In [1]: import numpy as np

In [2]: np.set_printoptions(suppress=True, linewidth=160)

In [3]: F = np.array([[0.7, 0.0, 0.3, 0.0],
   ...:     [0.0, 0.5, 0.5, 0.0],
   ...:     [0.0, 0.3, 0.7, 0.0],
   ...:     [0.0, 0.0, 0.5, 0.5]])

In [4]: print(np.round(F[3] @ F[2], 1))
0.4

In [5]: print(np.round(np.linalg.norm(F, 2), 1))
1.2

In [6]: print(np.round(np.linalg.norm(F, axis=0), 1))
[0.7 0.6 1.  0.5]

In [7]: print(round(float(np.linalg.norm(F[3], 1)), 1), round(np.linalg.norm(F[3], np.inf), 1))
1.0 0.5

In [8]: print(np.round(np.linalg.norm(F, axis=1), 1))
[0.8 0.7 0.8 0.7]

In [9]: Q, R = np.linalg.qr(F)

In [10]: print(np.round(Q.T @ Q, 1) + 0)
[[1. 0. 0. 0.]
 [0. 1. 0. 0.]
 [0. 0. 1. 0.]
 [0. 0. 0. 1.]]

In [11]: print(abs(R[0, 0]), round(float(np.linalg.norm(F[:, 0])), 1))
0.7 0.7

In [12]: Q, evecs = np.linalg.qr(F[:, :1])[0], np.linalg.qr(F[:, 1:])[0]

In [13]: sigma = np.linalg.svd(Q.T @ evecs, compute_uv=False)

In [14]: print((sigma > 0.9).sum())
0

In [15]: print(np.round(np.linalg.norm(Q @ Q.T - evecs @ evecs.T, 2), 1))
1.0

In [16]: print(np.round(np.degrees(np.arccos(sigma.clip(0, 1))), 1))
[48.8]

In [17]: print(sigma.round(1))
[0.7]

In [18]: print(np.round(np.linalg.det(F[::-1]), 1))
0.1

In [19]: t = np.radians(60)

In [20]: R = np.eye(4)

In [21]: R[0, 0] = R[3, 3] = np.cos(t)

In [22]: R[0, 3], R[3, 0] = -np.sin(t), np.sin(t)

In [23]: print(R.round(1))
[[ 0.5  0.   0.  -0.9]
 [ 0.   1.   0.   0. ]
 [ 0.   0.   1.   0. ]
 [ 0.9  0.   0.   0.5]]

In [24]: other = F @ R.T

In [25]: print(np.round(np.linalg.svd(F, compute_uv=False), 1), np.round(np.linalg.svd(other, compute_uv=False), 1))
[1.2 0.7 0.5 0.2] [1.2 0.7 0.5 0.2]

In [26]: print(np.allclose(F @ F.T, other @ other.T))
True

In [27]: print(np.allclose(np.linalg.norm(F, axis=1), np.linalg.norm(other, axis=1)))
True
